$ ipython --no-banner

In [1]: import numpy as np

In [2]: from numpy import linalg as LA

In [3]: np.set_printoptions(suppress=True, linewidth=140)

In [4]: data = np.array([[11.0, 3.0, 9.0, 9.0],
   ...:     [3.0, 3.0, 3.0, 3.0],
   ...:     [9.0, 3.0, 11.0, 9.0],
   ...:     [9.0, 3.0, 9.0, 11.0]])

In [5]: data
Out[5]: 
array([[11.,  3.,  9.,  9.],
       [ 3.,  3.,  3.,  3.],
       [ 9.,  3., 11.,  9.],
       [ 9.,  3.,  9., 11.]])

In [6]: U, sv, vt = LA.svd(data)

In [7]: np.argmax(sv[:-1] / (sv[1:] + 1e-6)) + 1
Out[7]: np.int64(1)

In [8]: A2 = U[:, :1] @ np.diag(sv[:1]) @ vt[:1]

In [9]: np.round(LA.norm(data - A2, 2), 3), round(sv[1], 3)
Out[9]: (np.float64(2.0), np.float64(2.0))

In [10]: LA.matrix_rank(A2)
Out[10]: np.int64(1)

In [11]: A2.round(3)
Out[11]: 
array([[9.643, 3.214, 9.643, 9.643],
       [3.214, 1.071, 3.214, 3.214],
       [9.643, 3.214, 9.643, 9.643],
       [9.643, 3.214, 9.643, 9.643]])

In [12]: LA.matrix_rank(data, rtol=0.05)
Out[12]: np.int64(4)

In [13]: U, sv, vt = LA.svd(A2)

In [14]: vecs = vt[:(sv > 1e-8).sum()]

In [15]: rng = np.random.default_rng(7661)

In [16]: vec = A2[1] + 4 * A2[3] + rng.integers(2) * np.eye(4)[0]

In [17]: vec.round(3)
Out[17]: array([42.786, 13.929, 41.786, 41.786])

In [18]: np.round(np.diag(vecs.T @ vecs), 3)
Out[18]: array([0.321, 0.036, 0.321, 0.321])

In [19]: vec = np.array([0, 0, 2, 0])

In [20]: data @ np.ones(4)
Out[20]: array([32., 12., 32., 32.])

In [21]: data * vec
Out[21]: 
array([[ 0.,  0., 18.,  0.],
       [ 0.,  0.,  6.,  0.],
       [ 0.,  0., 22.,  0.],
       [ 0.,  0., 18.,  0.]])

In [22]: data @ (2 * vec)
Out[22]: array([36., 12., 44., 36.])

In [23]: np.sign((data @ vec).round(6))
Out[23]: array([1., 1., 1., 1.])

In [24]: (data @ vec).argmax()
Out[24]: np.int64(2)

In [25]: data @ np.eye(4)[0]
Out[25]: array([11.,  3.,  9.,  9.])

In [26]: A2 = np.array([[7, 3, 4], [-6, -6, -1], [-2, -9, 8], [0, 2, 2]])

In [27]: data @ A2
Out[27]: 
array([[ 41., -48., 131.],
       [ -3., -30.,  39.],
       [ 23., -72., 139.],
       [ 27., -50., 127.]])

In [28]: LA.matrix_rank(np.vstack([data, A2.T]))
Out[28]: np.int64(4)

In [29]: np.vstack([data, A2.T]).shape
Out[29]: (7, 4)

In [30]: np.einsum("ik,kj->ij", data, A2)
Out[30]: 
array([[ 41., -48., 131.],
       [ -3., -30.,  39.],
       [ 23., -72., 139.],
       [ 27., -50., 127.]])

In [31]: A2.T @ data.T
Out[31]: 
array([[ 41.,  -3.,  23.,  27.],
       [-48., -30., -72., -50.],
       [131.,  39., 139., 127.]])

In [32]: labels = rng.permutation(4)

In [33]: labels
Out[33]: array([0, 1, 2, 3])

In [34]: A2 = data[labels][:, labels]

In [35]: np.diag(A2)
Out[35]: array([11.,  3., 11., 11.])

In [36]: np.trace(A2)
Out[36]: np.float64(36.0)

In [37]: arr = np.load("mat.npy")

In [38]: arr
Out[38]: 
array([[-2.,  0., -3.],
       [ 0., -2.,  0.],
       [-3.,  0., -2.]])

In [39]: # 2 blocks once reordered

In [40]: vec = np.array([-3, 3, 1])

In [41]: rhs = arr @ vec

In [42]: rhs
Out[42]: array([ 3., -6.,  7.])

In [43]: np.round(LA.solve(arr, rhs), 3)
Out[43]: array([-3.,  3.,  1.])
